$ python3 -q
>>> import numpy as np
>>> from numpy import linalg as LA
>>> np.set_printoptions(precision=2, suppress=True, linewidth=160, sign=" ")
>>> def tidy(a):
...     return np.round(a, 2) + 0
... 
>>> M = np.array([[-1.0, 1.0, 1.0], [1.0, -1.0, 1.0], [1.0, 1.0, -1.0]])
>>> ev, vecs = LA.eigvalsh(M)
Traceback (most recent call last):
  File "<python-input-5>", line 1, in <module>
    ev, vecs = LA.eigvalsh(M)
    ^^^^^^^^
ValueError: too many values to unpack (expected 2)
>>> ev, vecs = LA.eigh(M)
>>> tidy(ev)
array([-2., -2.,  1.])
>>> (ev > 1e-8).sum(), (ev < -1e-8).sum()
(np.int64(1), np.int64(2))
>>> rng = np.random.default_rng(99)
>>> B = M + rng.integers(-2, 3, (3, 2)) @ rng.integers(-2, 3, (2, 3))
>>> B
array([[ 3.,  5.,  5.],
       [ 3.,  1.,  3.],
       [-3., -3., -5.]])
>>> print(tidy(LA.svd(B - M, compute_uv=False)))
[ 10.39   0.     0.  ]
>>> B - M
array([[ 4.,  4.,  4.],
       [ 2.,  2.,  2.],
       [-4., -4., -4.]])
>>> LA.matrix_rank(B - M, tol=1e-8)
np.int64(1)
>>> np.abs(B - M).sum(axis=1)
array([ 12.,   6.,  12.])
>>> W = np.array([[-2, 0, 3], [-2, 3, 3], [3, 3, -2]])
>>> beta = np.array([3, 2, 0])
>>> hid = np.maximum(B @ W + beta, 0)
>>> (hid > 0).astype(int)
array([[ 1,  1,  1],
       [ 1,  1,  1],
       [ 0,  0,  0]])
>>> LA.matrix_rank(hid)
np.int64(2)
>>> tidy((hid > 0).mean(axis=0))
array([ 0.67,  0.67,  0.67])
>>> cent = np.array([[0, 5], [0, 2], [0, 3]])
>>> print(W @ cent)
[[ 0 -1]
 [ 0  5]
 [ 0 15]]
>>> theta = np.radians(72)
>>> Rm = np.eye(3)
>>> Rm[1, 1] = Rm[2, 2] = np.cos(theta)
>>> Rm[1, 2], Rm[2, 1] = -np.sin(theta), np.sin(theta)
>>> tidy(Rm)
array([[ 1.  ,  0.  ,  0.  ],
       [ 0.  ,  0.31, -0.95],
       [ 0.  ,  0.95,  0.31]])
>>> B = M @ Rm.T
>>> tidy(LA.det(Rm)), tidy(np.trace(Rm))
(np.float64(1.0), np.float64(1.62))
>>> print(tidy(B))
[[-1.   -0.64  1.26]
 [ 1.   -1.26 -0.64]
 [ 1.    1.26  0.64]]
>>> np.allclose(LA.norm(M, axis=1), LA.norm(B, axis=1))
True
>>> ev, vecs = LA.eigh(M)
>>> x = np.array([2, -3, 3])
>>> tidy(vecs * np.maximum(ev, 0) @ vecs.T)
array([[ 0.33,  0.33,  0.33],
       [ 0.33,  0.33,  0.33],
       [ 0.33,  0.33,  0.33]])
>>> tidy(LA.eigvalsh(M[1:, 1:]))
array([-2.,  0.])
>>> tidy(x @ M @ x / (x @ x)), tidy(ev[0]), ev[-1]
(np.float64(-1.82), np.float64(-2.0), np.float64(1.0))
>>> A = np.array([[1, -2, 4], [1, -1, 1], [1, 0, 0], [1, 1, 1]])
>>> x = np.array([-4, 3, -3])
>>> rhs = A @ x
>>> tidy(LA.lstsq(A, rhs)[0])
array([-4.,  3., -3.])
>>> print(tidy(LA.pinv(A) @ A))
[[ 1.  0.  0.]
 [ 0.  1.  0.]
 [ 0.  0.  1.]]
>>> rhs = rhs + 0.1 * rng.normal(size=4)
>>> tidy(rhs)
array([-22.05, -10.06,  -4.1 ,  -3.91])
>>> beta, *_ = LA.lstsq(A, rhs)
>>> tidy(LA.norm(rhs - A @ beta))
np.float64(0.06)
>>> tidy(A.T @ (rhs - A @ beta))
array([ 0.,  0.,  0.])
>>> tidy(beta)
array([-4.06,  3.09, -2.95])
>>> P = A @ LA.solve(A.T @ A, A.T)
>>> tidy((np.eye(4) - P) @ A)
array([[ 0.,  0.,  0.],
       [ 0.,  0.,  0.],
       [ 0.,  0.,  0.],
       [ 0.,  0.,  0.]])
>>> tidy(P)
array([[ 0.95,  0.15, -0.15,  0.05],
       [ 0.15,  0.55,  0.45, -0.15],
       [-0.15,  0.45,  0.55,  0.15],
       [ 0.05, -0.15,  0.15,  0.95]])
>>> tidy(np.diag(P))
array([ 0.95,  0.55,  0.55,  0.95])
>>> U, sig, Vt = LA.svd(P)
>>> np.argmax(sig[:-1] / (sig[1:] + 1e-6)) + 1
np.int64(3)
>>> B = U[:, :3] @ np.diag(sig[:3]) @ Vt[:3]
>>> print(tidy(LA.norm(P - B) / LA.norm(P)))
0.0
>>> tidy(LA.norm(P - B, 2)), tidy(sig[3])
(np.float64(0.0), np.float64(0.0))
>>> O = A.astype(float).copy()
>>> for j in range(3):
...     O[:, j] -= O[:, :j] @ (O[:, :j].T @ O[:, j])
...     O[:, j] /= LA.norm(O[:, j])
... 
>>> O.T @ O
array([[ 1.,  0.,  0.],
       [ 0.,  1.,  0.],
       [ 0.,  0.,  1.]])
>>> tidy(O)
array([[ 0.5 , -0.67,  0.5 ],
       [ 0.5 , -0.22, -0.5 ],
       [ 0.5 ,  0.22, -0.5 ],
       [ 0.5 ,  0.67,  0.5 ]])
>>> m1 = np.load("a.npy")
>>> print(m1)
[[  7  -3  -3   3]
 [ -3 -29  -1   3]
 [ -3  -1  10  -2]
 [ -2   1  -2 -18]]
>>> u = np.array([5, 1, 0, 0])
>>> B = m1 + np.outer(u, np.eye(4)[3])
>>> print(tidy(LA.det(B) / LA.det(m1)), tidy(1 + LA.solve(m1, u)[3]))
0.88 0.88
>>> J = np.load("data.npy")
>>> tidy(J)
array([[ 0.42,  0.08,  0.33,  0.17],
       [ 0.38,  0.23,  0.15,  0.23],
       [ 0.23,  0.31,  0.38,  0.08],
       [ 0.15,  0.15,  0.31,  0.38]])
>>> print(tidy(np.sort(np.abs(LA.eigvals(J)))))
[ 0.21  0.21  0.25  1.  ]
>>> tidy(LA.matrix_power(J, 4))
array([[ 0.3 ,  0.2 ,  0.31,  0.19],
       [ 0.3 ,  0.2 ,  0.31,  0.19],
       [ 0.3 ,  0.19,  0.31,  0.19],
       [ 0.3 ,  0.2 ,  0.31,  0.2 ]])
>>> np.allclose(J @ J.T, J.T @ J)
False
>>> tidy((J - J.T) / 2)
array([[ 0.  , -0.15,  0.05,  0.01],
       [ 0.15,  0.  , -0.08,  0.04],
       [-0.05,  0.08,  0.  , -0.12],
       [-0.01, -0.04,  0.12,  0.  ]])
>>> tidy(np.abs(LA.eigvals(J)).max())
np.float64(1.0)
>>> K = np.maximum(np.array([[-6, -9],
...     [4, 4],
...     [-3, -4],
...     [2, -6],
...     [-1, 4],
...     [4, -2],
...     [-9, -4],
...     [7, 9],
...     [9, -7],
...     [-8, -1],
...     [8, 9],
...     [3, -8],
...     [-8, 8],
...     [2, -3],
...     [-7, 6],
...     [8, -8],
...     [9, -4]]) @ np.array([[2, 2, 0], [1, 2, 1]]) + np.array([0, 1, 2]), 0)
>>> K
array([[  0,   0,   0],
       [ 12,  17,   6],
       [  0,   0,   0],
       [  0,   0,   0],
       [  2,   7,   6],
       [  6,   5,   0],
       [  0,   0,   0],
       [ 23,  33,  11],
       [ 11,   5,   0],
       [  0,   0,   1],
       [ 25,  35,  11],
       [  0,   0,   0],
       [  0,   1,  10],
       [  1,   0,   0],
       [  0,   0,   8],
       [  8,   1,   0],
       [ 14,  11,   0]])
>>> Xs = (K - K.mean(axis=0)) / K.std(axis=0)
>>> np.argwhere(np.abs(Xs) > 2)
array([[  7,   0],
       [  7,   1],
       [ 10,   0],
       [ 10,   1]])
>>> beta = LA.lstsq(np.delete(Xs, 2, axis=1), Xs[:, 2])[0]
>>> print(np.abs(beta).argmax())
1
